>>> import numpy as np
>>> np.set_printoptions(precision=2, suppress=True, linewidth=100)
>>> J = np.array([[-2, 3, -1], [-1, -2, 3], [3, -1, -2]])
>>> Uu, sv, VT = np.linalg.svd(J)
>>> np.argmax(sv[:-1] / (sv[1:] + 1e-6)) + 1
np.int64(2)
>>> print(sv.round(2) + 0)
[4.58 4.58 0.  ]
>>> B = Uu[:, :2] @ np.diag(sv[:2]) @ VT[:2]
>>> np.round(np.linalg.norm(J - B, 2), 2), round(float(sv[2]), 2)
(np.float64(0.0), 0.0)
>>> print(np.linalg.matrix_rank(B))
2
>>> print(np.round(np.linalg.norm(J - B) / np.linalg.norm(J), 2))
0.0
>>> np.linalg.matrix_rank(J, rtol=0.05)
np.int64(2)
>>> print(round(float(np.abs(J - B).max()), 2))
0.0
>>> (J @ J)[0]
array([ -2, -11,  13])
>>> print(np.allclose(J @ J.T, J.T @ J))
True
>>> B = J / np.linalg.norm(J, axis=1, keepdims=True)
>>> G = B @ B.T
>>> np.round(np.degrees(np.arccos(np.clip(G[1, 0], -1, 1))), 2)
np.float64(120.0)
>>> print((G - 2 * np.eye(3)).round(6).argmax(axis=1))
[1 0 0]
>>> print(G[1])
[-0.5  1.  -0.5]
>>> np.linalg.norm(B, axis=1)
array([1., 1., 1.])
>>> print(G)
[[ 1.  -0.5 -0.5]
 [-0.5  1.  -0.5]
 [-0.5 -0.5  1. ]]
>>> r = np.linalg.matrix_rank(J)
>>> print(r)
2
>>> N = np.linalg.svd(J)[2][r:].T
>>> print([int(np.linalg.matrix_rank(np.delete(J, i, axis=0))) for i in range(3)])
[2, 2, 2]
>>> N.shape
(3, 1)
>>> np.allclose(J @ N, 0)
True
>>> print([int(np.linalg.matrix_rank(J[:, :j + 1])) for j in range(3)])
[1, 2, 2]
>>> [int(np.linalg.matrix_rank(J[:i])) for i in range(1, len(J) + 1)]
[1, 2, 2]
>>> mat = np.array([[5.02, -2.0, 0.0], [-1.0, 0.02, 5.0], [5.0, -2.0, 0.02]])
>>> np.allclose(J @ J.T, J.T @ J)
True
>>> np.round(np.sort(np.abs(np.linalg.eigvals(J))), 2) + 0
array([0.  , 4.58, 4.58])
>>> round(np.abs(np.linalg.eigvals(J)).max(), 2)
np.float64(4.58)
>>> (J + J.T) / 2
array([[-2.,  1.,  1.],
       [ 1., -2.,  1.],
       [ 1.,  1., -2.]])
>>> B = np.array([[-1, 2, 0], [1, -2, -1], [1, -2, 2]])
>>> print(np.vstack([mat, B.T]).shape)
(6, 3)
>>> np.einsum("ij->j", mat)
array([ 9.02, -3.98,  5.02])
>>> print(np.einsum("ij,ij->i", mat, mat))
[29.2 26.  29. ]
>>> np.einsum("ik,kj->ij", mat, B)
array([[ -7.02,  14.04,   2.  ],
       [  6.02, -12.04,   9.98],
       [ -6.98,  13.96,   2.04]])
>>> x0 = np.array([-1, 4, 4])
>>> mat @ np.ones(3)
array([3.02, 4.02, 3.02])
>>> mat @ (2 * x0)
array([-26.04,  42.16, -25.84])
>>> print(np.einsum("ij,j->i", mat, x0))
[-13.02  21.08 -12.92]
>>> mat @ np.eye(3)[0]
array([ 5.02, -1.  ,  5.  ])
>>> blk = np.stack([mat, 3 * mat, mat[::-1]])
>>> np.linalg.matrix_rank(blk)
array([3, 3, 3])
>>> np.einsum("bij,cij->bc", blk, blk)
array([[ 84.2 , 252.6 ,  84.2 ],
       [252.6 , 757.81, 252.6 ],
       [ 84.2 , 252.6 ,  84.2 ]])
>>> blk.sum(axis=0)
array([[ 25.08, -10.  ,   0.02],
       [ -5.  ,   0.1 ,  25.  ],
       [ 25.02, -10.  ,   0.08]])
>>> print(np.linalg.matrix_rank(blk.reshape(3, -1)))
2
>>> np.linalg.det(blk)
array([ 0.16,  4.37, -0.16])
>>> (blk @ mat.T).shape
(3, 3, 3)
>>> Uu, sv, VT = np.linalg.svd(J, full_matrices=False)
>>> np.round(VT @ VT.T, 2) + 0
array([[1., 0., 0.],
       [0., 1., 0.],
       [0., 0., 1.]])
>>> np.round(Uu.T @ Uu, 2) + 0
array([[1., 0., 0.],
       [0., 1., 0.],
       [0., 0., 1.]])
>>> np.cumsum(sv ** 2) / np.sum(sv ** 2)
array([0.5, 1. , 1. ])
>>> (sv > 1e-8).sum()
np.int64(2)
>>> round(float(np.sqrt((sv ** 2).sum())), 2), round(float(np.linalg.norm(J)), 2)
(6.48, 6.48)
>>> print(Uu.shape, sv.shape, VT.shape)
(3, 3) (3,) (3, 3)
>>> print(np.round(sv / sv[0], 2) + 0)
[1. 1. 0.]
>>> B = np.array([[1, 2, 0], [0, 1, 2]])
>>> K = B.T @ B
>>> K
array([[1, 2, 0],
       [2, 5, 2],
       [0, 2, 4]])
>>> blk = np.stack([K, 4 * K, K[::-1]])
>>> np.einsum("bij,cij->bc", blk, blk)
array([[ 58, 232,  41],
       [232, 928, 164],
       [ 41, 164,  58]])
>>> np.linalg.norm(blk, axis=(1, 2))
array([ 7.62, 30.46,  7.62])
>>> blk.sum(axis=0)
array([[ 5, 12,  4],
       [12, 30, 12],
       [ 1, 12, 20]])
>>> np.round(np.sort(np.abs(np.linalg.eigvals(K))), 2) + 0
array([0., 3., 7.])
>>> np.trace(K)
np.int64(10)
>>> (K - K.T) / 2
array([[0., 0., 0.],
       [0., 0., 0.],
       [0., 0., 0.]])
>>> K @ K
array([[ 5, 12,  4],
       [12, 33, 18],
       [ 4, 18, 20]])
>>> np.round(np.linalg.det(K), 2)
np.float64(0.0)
>>> (K + K.T) / 2
array([[1., 2., 0.],
       [2., 5., 2.],
       [0., 2., 4.]])
>>> np.round(np.abs(np.linalg.eigvals(K)).max(), 2)
np.float64(7.0)
>>> assert K == K.T
Traceback (most recent call last):
  File "<python-input-73>", line 1, in <module>
    assert K == K.T
           ^^^^^^^^
ValueError: The truth value of an array with more than one element is ambiguous. Use a.any() or a.all()
>>> evals, evecs = np.linalg.eigh(K)
>>> x0 = np.array([2, 1, 3])
>>> np.round(x0 @ K @ x0 / (x0 @ x0), 2), np.round(evals[0], 2), round(float(evals[-1]), 2)
(np.float64(4.64), np.float64(-0.0), 7.0)
>>> np.linalg.eigvalsh(K[1:, 1:])
array([2.44, 6.56])
>>> round(np.linalg.norm(K, 2) / np.linalg.norm(K), 2)
np.float64(0.92)
>>> Uu, sv, VT = np.linalg.svd(K)
>>> sv.round(2) + 0
array([7., 3., 0.])
>>> B = Uu[:, :2] @ np.diag(sv[:2]) @ VT[:2]
>>> np.round(np.linalg.norm(K - B) / np.linalg.norm(K), 2)
np.float64(0.0)
>>> round(float(np.linalg.norm(K - B, 2)), 2), round(sv[2], 2)
(0.0, np.float64(0.0))
>>> np.linalg.matrix_rank(K, rtol=0.05)
np.int64(2)
>>> np.linalg.matrix_rank(B)
np.int64(2)
>>> data = np.load("out2.npy")
>>> data.round(2) + 0
array([[ 0.96, -0.2 ,  0.  ],
       [-0.2 ,  0.04, -0.02],
       [ 0.  , -0.02,  1.  ]])
>>> evals, evecs = np.linalg.eigh(data)
>>> np.round(np.linalg.svd(data, compute_uv=False), 2) + 0
array([1., 1., 0.])
>>> np.unique(evals.round(6) + 0, return_counts=True)[1]
array([1, 2])
>>> np.allclose(data[:-1].T @ np.linalg.lstsq(data[:-1].T, data[-1])[0], data[-1])
True
>>> r = np.linalg.matrix_rank(data)
>>> print(r)
2
>>> N = np.linalg.svd(data)[2][r:].T
>>> print(np.allclose(data @ N, 0))
True
>>> [int(np.linalg.matrix_rank(data[:, :j + 1])) for j in range(3)]
[1, 2, 2]
>>> x0 = np.array([-1, -2, 2])
>>> np.round(np.eye(3) - data, 2) + 0
array([[0.04, 0.2 , 0.  ],
       [0.2 , 0.96, 0.02],
       [0.  , 0.02, 0.  ]])
>>> np.linalg.eigvalsh(2 * data - np.eye(3))
array([-1.,  1.,  1.])
>>> W = np.array([[-4, -2, 1, 2], [-4, 2, -4, -2], [-3, -5, 5, 5]])
>>> beta = np.array([9, 0, -5, 9])
>>> act = np.maximum(data @ W + beta, 0)
>>> print((act > 0).astype(int))
[[1 0 0 1]
 [1 1 0 1]
 [1 0 1 1]]
>>> (act > 0).mean(axis=0)
array([1.  , 0.33, 0.33, 1.  ])
>>> C = np.array([[1, 1, 1], [-1, 2, 2], [0, 2, 0], [-3, 2, 1]])
>>> W @ C
array([[ -8,  -2,  -6],
       [  0, -12,  -2],
       [-13,   7,  -8]])
>>> (act @ C).round(6).argmax(axis=1)
array([1, 1, 1])
>>> A = np.load("test5.npy")
>>> print(A)
[[2 1 2 1]
 [2 0 2 0]
 [2 1 2 1]
 [2 0 2 0]]
>>> np.unravel_index(np.abs(A).argmax(), A.shape)
(np.int64(0), np.int64(0))
>>> A.sum(axis=0)
array([8, 2, 8, 2])
>>> round(np.linalg.norm(A), 2)
np.float64(6.0)
>>> A.shape
(4, 4)
>>> print(np.linalg.matrix_rank(A))
2
>>> np.count_nonzero(A)
np.int64(12)
>>> r = np.linalg.matrix_rank(A)
>>> r
np.int64(2)
>>> N = np.linalg.svd(A)[2][r:].T
>>> print(np.linalg.matrix_rank(A.T @ A), np.linalg.matrix_rank(A @ A.T))
2 2
>>> N.shape
(4, 2)
>>> print([int(np.linalg.matrix_rank(A[:i])) for i in range(1, len(A) + 1)])
[1, 2, 2, 2]
>>> [int(np.linalg.matrix_rank(np.delete(A, i, axis=0))) for i in range(4)]
[2, 2, 2, 2]
>>> theta = np.radians(180)
>>> Rm = np.eye(4)
>>> Rm[3, 3] = Rm[1, 1] = np.cos(theta)
>>> Rm[3, 1], Rm[1, 3] = -np.sin(theta), np.sin(theta)
>>> Rm.round(2) + 0
array([[ 1.,  0.,  0.,  0.],
       [ 0., -1.,  0.,  0.],
       [ 0.,  0.,  1.,  0.],
       [ 0.,  0.,  0., -1.]])
>>> B = A @ Rm.T
>>> np.allclose(np.linalg.norm(A, axis=1), np.linalg.norm(B, axis=1))
True
>>> B
array([[ 2., -1.,  2., -1.],
       [ 2.,  0.,  2.,  0.],
       [ 2., -1.,  2., -1.],
       [ 2.,  0.,  2.,  0.]])
>>> print(np.round(np.linalg.svd(A, compute_uv=False), 2) + 0, np.round(np.linalg.svd(B, compute_uv=False), 2) + 0)
[5.84 1.37 0.   0.  ] [5.84 1.37 0.   0.  ]
>>> print(np.allclose(A @ A.T, B @ B.T))
True
>>> Uu, sv, VT = np.linalg.svd(A)
>>> np.argmax(sv[:-1] / (sv[1:] + 1e-6)) + 1
np.int64(2)
>>> B = Uu[:, :2] @ np.diag(sv[:2]) @ VT[:2]
>>> np.round(np.linalg.norm(A - B, 2), 2), round(sv[2], 2)
(np.float64(0.0), np.float64(0.0))
>>> B.round(2) + 0
array([[2., 1., 2., 1.],
       [2., 0., 2., 0.],
       [2., 1., 2., 1.],
       [2., 0., 2., 0.]])
>>> X = np.cumsum(np.array([[0, 1, 2],
...     [0, 1, 2],
...     [0, 2, 0],
...     [2, 0, 2],
...     [1, 2, 1],
...     [2, 2, 0],
...     [1, 2, 1],
...     [1, 2, 2],
...     [1, 2, 1],
...     [1, 2, 0],
...     [2, 1, 1],
...     [1, 0, 1],
...     [0, 0, 2],
...     [1, 1, 2],
...     [2, 0, 1],
...     [0, 0, 0],
...     [2, 0, 1],
...     [1, 1, 0],
...     [0, 0, 1],
...     [0, 2, 1],
...     [0, 2, 0],
...     [1, 0, 2],
...     [0, 0, 0],
...     [1, 0, 1],
...     [0, 0, 1]]), axis=0)
>>> X
array([[ 0,  1,  2],
       [ 0,  2,  4],
       [ 0,  4,  4],
       [ 2,  4,  6],
       [ 3,  6,  7],
       [ 5,  8,  7],
       [ 6, 10,  8],
       [ 7, 12, 10],
       [ 8, 14, 11],
       [ 9, 16, 11],
       [11, 17, 12],
       [12, 17, 13],
       [12, 17, 15],
       [13, 18, 17],
       [15, 18, 18],
       [15, 18, 18],
       [17, 18, 19],
       [18, 19, 19],
       [18, 19, 20],
       [18, 21, 21],
       [18, 23, 21],
       [19, 23, 23],
       [19, 23, 23],
       [20, 23, 24],
       [20, 23, 25]])
>>> print(round(float(np.trace(np.linalg.pinv(A) @ A)), 2))
2.0
>>> print(np.round(A @ np.linalg.pinv(A) @ A, 2) + 0)
[[2. 1. 2. 1.]
 [2. 0. 2. 0.]
 [2. 1. 2. 1.]
 [2. 0. 2. 0.]]
>>> np.abs(np.diag(np.linalg.qr(A)[1])) > 1e-9
array([ True,  True, False, False])
>>> np.linalg.lstsq(A[:-1].T, A[-1])[2]
np.int32(2)
>>> np.unique(A.round(6), axis=0).shape
(2, 4)
>>> d = np.linalg.norm(X[:, None] - X[None], axis=-1)
>>> print(d[:5, :5])
[[0.   2.24 3.61 5.39 7.68]
 [2.24 0.   2.   3.46 5.83]
 [3.61 2.   0.   2.83 4.69]
 [5.39 3.46 2.83 0.   2.45]
 [7.68 5.83 4.69 2.45 0.  ]]
>>> d.shape
(25, 25)
>>> d[19].round(6).argsort(kind="stable")[:4]
array([19, 20, 18, 17])
>>> W = np.array([[1, 2, 2, 1, 1], [3, 3, 3, 3, 2], [0, 2, 1, 1, 1]])
>>> beta = np.array([-1, 3, 0, 0, -3])
>>> act = np.maximum(X @ W + beta, 0)
>>> (act > 0).astype(int)
array([[1, 1, 1, 1, 1],
       [1, 1, 1, 1, 1],
       [1, 1, 1, 1, 1],
       [1, 1, 1, 1, 1],
       [1, 1, 1, 1, 1],
       [1, 1, 1, 1, 1],
       [1, 1, 1, 1, 1],
       [1, 1, 1, 1, 1],
       [1, 1, 1, 1, 1],
       [1, 1, 1, 1, 1],
       [1, 1, 1, 1, 1],
       [1, 1, 1, 1, 1],
       [1, 1, 1, 1, 1],
       [1, 1, 1, 1, 1],
       [1, 1, 1, 1, 1],
       [1, 1, 1, 1, 1],
       [1, 1, 1, 1, 1],
       [1, 1, 1, 1, 1],
       [1, 1, 1, 1, 1],
       [1, 1, 1, 1, 1],
       [1, 1, 1, 1, 1],
       [1, 1, 1, 1, 1],
       [1, 1, 1, 1, 1],
       [1, 1, 1, 1, 1],
       [1, 1, 1, 1, 1]])
>>> print((act > 0).mean(axis=0))
[1. 1. 1. 1. 1.]
>>> C = np.array([[1, 3, 3], [0, 2, 0], [-5, 4, -2], [5, -5, 5], [0, 5, -5]])
>>> W @ C
array([[-4, 15, -1],
       [ 3, 22,  8],
       [ 0,  8, -2]])
>>> theta = np.radians(15)
>>> Rm = np.eye(3)
>>> Rm[1, 1] = Rm[2, 2] = np.cos(theta)
>>> Rm[1, 2], Rm[2, 1] = -np.sin(theta), np.sin(theta)
>>> Rm
array([[ 1.  ,  0.  ,  0.  ],
       [ 0.  ,  0.97, -0.26],
       [ 0.  ,  0.26,  0.97]])
>>> B = X @ Rm.T
>>> round(np.linalg.det(Rm), 2), np.round(np.trace(Rm), 2)
(np.float64(1.0), np.float64(2.93))
>>> np.allclose(X @ X.T, B @ B.T)
True
>>> np.linalg.svd(X, compute_uv=False), np.linalg.svd(B, compute_uv=False)
(array([132.  ,   8.08,   5.73]), array([132.  ,   8.08,   5.73]))
>>> m1 = np.loadtxt("data.csv", delimiter=",")
>>> m1
array([[ 1.8, -0.7,  1.8],
       [ 0.2, -1.8,  0.3],
       [ 1. , -0.9,  1. ],
       [ 1.2, -1.7, -1.6],
       [ 0.2, -0.1, -0.7],
       [-1.6, -0.9,  0.4],
       [-1.2,  0.9, -1.3],
       [-1.1, -0.3,  1.6],
       [ 8. , 14. ,  8. ],
       [ 2.6,  0.8, -0.6],
       [-0.2, -1.1, -0.4],
       [-0.3, -1.1,  1.3],
       [ 0.1, -1.4, -0.6],
       [-0.5,  0.8,  0.7],
       [-0.3, -0.9, -0.5],
       [-0.5, -0.9, -0.3]])
>>> proj = m1 @ np.linalg.solve(m1.T @ m1, m1.T)
>>> np.round(np.linalg.eigvalsh(proj), 2) + 0
array([0., 0., 0., 0., 0., 0., 0., 0., 0., 0., 0., 0., 0., 1., 1., 1.])
>>> round(np.trace(proj), 2)
np.float64(3.0)
>>> F = np.load("run3.npy")
>>> F
array([[ 2.,  2.,  2., -1.],
       [ 1.,  3.,  2., -1.],
       [ 1.,  1.,  4., -1.],
       [ 2.,  4.,  6., -1.]])
>>> O, evecs = np.linalg.qr(F[:, :2])[0], np.linalg.qr(F[:, 2:])[0]
>>> sv = np.linalg.svd(O.T @ evecs, compute_uv=False)
>>> sv
array([0.96, 0.19])
>>> np.degrees(np.arccos(sv.clip(0, 1)))
array([16.13, 79.09])
>>> (sv > 0.9).sum()
np.int64(1)
>>> print(round(np.linalg.eigvals(F).sum().real, 2))
8.0
>>> print(round(np.linalg.det(F.T), 2))
12.0
>>> np.kron(np.eye(2, dtype=int), F)
array([[ 2.,  2.,  2., -1.,  0.,  0.,  0., -0.],
       [ 1.,  3.,  2., -1.,  0.,  0.,  0., -0.],
       [ 1.,  1.,  4., -1.,  0.,  0.,  0., -0.],
       [ 2.,  4.,  6., -1.,  0.,  0.,  0., -0.],
       [ 0.,  0.,  0., -0.,  2.,  2.,  2., -1.],
       [ 0.,  0.,  0., -0.,  1.,  3.,  2., -1.],
       [ 0.,  0.,  0., -0.,  1.,  1.,  4., -1.],
       [ 0.,  0.,  0., -0.,  2.,  4.,  6., -1.]])
>>> np.round(np.linalg.det(F[::-1]), 2)
np.float64(12.0)
>>> np.round(np.linalg.det(2 * F), 2), round(np.linalg.det(F), 2)
(np.float64(192.0), np.float64(12.0))
>>> x0 = np.array([0, -3, 2])
>>> h1 = np.maximum(mat @ x0, 0)
>>> print(mat.T @ h1)
[ 50.38 -23.88  49.82]
